% ipython --no-banner

In [1]: import numpy as np

In [2]: np.set_printoptions(suppress=True, linewidth=160)

In [3]: arr = np.array([[0, 4, 4],
   ...:     [0, 3, 8],
   ...:     [0, 6, 8],
   ...:     [0, 0, 4],
   ...:     [0, 0, 8],
   ...:     [0, 2, 6],
   ...:     [0, 3, 8],
   ...:     [0, 0, 4],
   ...:     [0, 3, 8],
   ...:     [0, 5, 6],
   ...:     [0, 2, 6],
   ...:     [0, 0, 8],
   ...:     [0, 3, 8],
   ...:     [0, 0, 6],
   ...:     [0, 5, 6],
   ...:     [0, 2, 6],
   ...:     [0, 1, 4]])

In [4]: round(np.linalg.norm(arr) ** 2 / np.linalg.norm(arr, 2) ** 2, 3)
Out[4]: np.float64(1.062)

In [5]: np.linalg.norm(arr, axis=1).argmax()
Out[5]: np.int64(2)

In [6]: round(np.linalg.norm(arr, "nuc"), 3)
Out[6]: np.float64(35.923)

In [7]: round(float(np.linalg.norm(arr[3], 1)), 3), round(float(np.linalg.norm(arr[3], np.inf)), 3)
Out[7]: (4.0, 4.0)

In [8]: round(np.linalg.norm(arr, 2), 3)
Out[8]: np.float64(28.773)

In [9]: W = np.array([[1, 0, 1, 0], [1, 3, 0, 2], [1, 2, 0, 1]])

In [10]: c = np.array([2, -1, -3, 3])

In [11]: act = np.maximum(arr @ W + c, 0)

In [12]: np.linalg.matrix_rank(act)
Out[12]: np.int64(3)

In [13]: C = np.array([[3, -3], [0, 3], [1, 1], [0, 2]])

In [14]: act @ C
Out[14]: 
array([[30, 57],
       [39, 67],
       [48, 97],
       [18, 17],
       [30, 37],
       [30, 47],
       [39, 67],
       [18, 17],
       [39, 67],
       [39, 77],
       [30, 47],
       [30, 37],
       [39, 67],
       [24, 27],
       [39, 77],
       [30, 47],
       [21, 27]])

In [15]: Uu, sigma, Vh = np.linalg.svd(arr)

In [16]: np.argmax(sigma[:-1] / (sigma[1:] + 1e-6)) + 1
Out[16]: np.int64(2)

In [17]: sigma.round(3)
Out[17]: array([28.773,  7.15 ,  0.   ])

In [18]: A2 = Uu[:, :2] @ np.diag(sigma[:2]) @ Vh[:2]

In [19]: np.linalg.matrix_rank(A2)
Out[19]: np.int64(2)

In [20]: round(np.linalg.norm(arr - A2) / np.linalg.norm(arr), 3)
Out[20]: np.float64(0.0)

In [21]: round(float(np.abs(arr - A2).max()), 3)
Out[21]: 0.0

In [22]: A2.round(3) + 0
Out[22]: 
array([[0., 4., 4.],
       [0., 3., 8.],
       [0., 6., 8.],
       [0., 0., 4.],
       [0., 0., 8.],
       [0., 2., 6.],
       [0., 3., 8.],
       [0., 0., 4.],
       [0., 3., 8.],
       [0., 5., 6.],
       [0., 2., 6.],
       [0., 0., 8.],
       [0., 3., 8.],
       [0., 0., 6.],
       [0., 5., 6.],
       [0., 2., 6.],
       [0., 1., 4.]])

In [23]: np.linalg.matrix_rank(arr, rtol=0.05)
Out[23]: np.int64(2)

In [24]: round(np.linalg.norm(arr - A2, 2), 3), sigma[2]
Out[24]: (np.float64(0.0), np.float64(0.0))

In [25]: E = np.load("out15.npy")

In [26]: E
Out[26]: 
array([[ 0, -2,  0,  0],
       [ 1,  0,  0,  0],
       [ 0,  0,  0, -1],
       [ 0,  0, -1,  0]])

In [27]: rng = np.random.default_rng(42748)

In [28]: z = rng.permutation(4)

In [29]: A2 = E[:, z] * rng.choice([-1, 1], 4)

In [30]: A2
Out[30]: 
array([[ 0, -2,  0,  0],
       [ 0,  0,  0,  1],
       [ 0,  0, -1,  0],
       [-1,  0,  0,  0]])

In [31]: Uu, _, Vh = np.linalg.svd(E.T @ A2)

In [32]: np.round(np.linalg.lstsq(E, A2)[0], 3)
Out[32]: 
array([[0., 0., 0., 1.],
       [0., 1., 0., 0.],
       [1., 0., 0., 0.],
       [0., 0., 1., 0.]])

In [33]: vec = np.array([1, 1, 2, 2])

In [34]: E @ (2 * vec)
Out[34]: array([-4,  2, -4, -4])

In [35]: np.sign((E @ vec).round(6))
Out[35]: array([-1,  1, -1, -1])

In [36]: E @ np.ones(4)
Out[36]: array([-2.,  1., -1., -1.])

In [37]: E @ np.eye(4)[0]
Out[37]: array([0., 1., 0., 0.])

In [38]: P = np.triu(np.array([[-3, 2, -1, -2], [-3, 2, -1, 2], [1, 1, -3, -3], [1, -2, 3, 0]]), 1) + np.eye(4)

In [39]: A2 = P @ E @ np.linalg.inv(P)

In [40]: np.linalg.matrix_rank(A2)
Out[40]: np.int64(4)

In [41]: P @ E - E @ P
Out[41]: 
array([[ 2.,  0.,  0.,  5.],
       [ 0., -2., -1.,  3.],
       [ 0.,  0.,  3.,  0.],
       [ 0.,  0.,  0., -3.]])

In [42]: round(np.linalg.det(A2), 3)
Out[42]: np.float64(-2.0)

In [43]: A2 = E / np.linalg.norm(E, axis=1, keepdims=True)

In [44]: gram = A2 @ A2.T

In [45]: gram
Out[45]: 
array([[1., 0., 0., 0.],
       [0., 1., 0., 0.],
       [0., 0., 1., 0.],
       [0., 0., 0., 1.]])

In [46]: np.argwhere(np.triu(np.abs(gram) > 0.95, 1))
Out[46]: array([], shape=(0, 2), dtype=int64)

In [47]: (gram - 2 * np.eye(4)).round(6).argmax(axis=1)
Out[47]: array([1, 0, 0, 0])

In [48]: O, r_ = np.linalg.qr(E)

In [49]: O.shape, r_.shape
Out[49]: ((4, 4), (4, 4))

In [50]: O
Out[50]: 
array([[ 0., -1.,  0.,  0.],
       [-1.,  0.,  0.,  0.],
       [-0., -0.,  0.,  1.],
       [-0., -0.,  1.,  0.]])

In [51]: O @ r_
Out[51]: 
array([[ 0., -2.,  0.,  0.],
       [ 1.,  0.,  0.,  0.],
       [ 0.,  0.,  0., -1.],
       [ 0.,  0., -1.,  0.]])

In [52]: abs(r_[0, 0]), np.round(np.linalg.norm(E[:, 0]), 3)
Out[52]: (np.float64(1.0), np.float64(1.0))

In [53]: np.allclose(r_.T @ r_, E.T @ E)
Out[53]: True

In [54]: np.trace(O @ O.T)
Out[54]: np.float64(4.0)

In [55]: X = np.loadtxt("arr.csv", delimiter=",")

In [56]: X
Out[56]: 
array([[ -9.628,  -6.787,  -8.488,  -0.18 ,   5.487],
       [ -9.601,  -5.643, -10.467,  -1.253,  10.329],
       [ -8.257,  -6.496,  -9.856,  -0.188,   8.22 ],
       [ -9.025,  -4.815, -10.291,   0.654,  10.053],
       [-10.715,  -5.178,  -8.266,  -1.564,   9.254],
       [ -7.757,  -5.835,  -9.727,  -0.257,   7.781],
       [ -8.32 ,  -7.314, -10.75 ,   0.853,  10.112],
       [ -9.496,  -4.175,  -7.619,  -0.33 ,   8.995],
       [-10.37 ,  -8.537, -10.426,   1.91 ,   7.837],
       [ -9.762,  -7.322, -10.025,  -0.673,  11.111],
       [ -8.66 ,  -5.259, -10.531,  -1.941,   8.994],
       [ -9.442,  -4.358,  -8.38 ,  -1.471,   9.073],
       [-10.944,  -5.755, -10.391,  -0.189,  11.497],
       [-10.521,  -5.818,  -9.588,  -0.598,   9.884],
       [ -8.075,  -5.311,  -8.307,  -1.307,   8.958],
       [ -9.51 ,  -6.723,  -7.163,  -0.555,   8.658],
       [ -9.749,  -5.76 ,  -9.124,  -1.937,  10.222],
       [ -9.517,  -5.775,  -9.035,   0.681,   9.889],
       [-11.22 ,  -7.629, -10.138,   0.128,   9.781],
       [-10.616,  -7.493,  -7.802,  -1.883,   7.148],
       [ -9.116,  -6.515,  -9.368,  -1.85 ,   8.728],
       [ -8.086,  -5.215,  -8.355,  -0.526,   8.193],
       [ -9.109,  -4.337,  -7.895,  -0.305,   8.922],
       [ -8.827,  -5.153, -10.19 ,   1.192,   7.89 ]])

In [57]: Xs = X - X.mean(axis=0)

In [58]: Uu, sigma, Vh = np.linalg.svd(Xs, full_matrices=False)

In [59]: np.abs(Uu[:, 0]).argmax()
Out[59]: np.int64(12)

In [60]: sigma.round(3)
Out[60]: array([7.071, 6.505, 5.258, 3.941, 2.83 ])

In [61]: np.round(sigma ** 2 / (sigma ** 2).sum(), 3)
Out[61]: array([0.348, 0.295, 0.193, 0.108, 0.056])

In [62]: np.round(np.abs(Vh[-1]), 3)
Out[62]: array([0.509, 0.456, 0.575, 0.152, 0.423])

In [63]: np.searchsorted(np.cumsum(sigma ** 2) / (sigma ** 2).sum(), 0.9) + 1
Out[63]: np.int64(4)
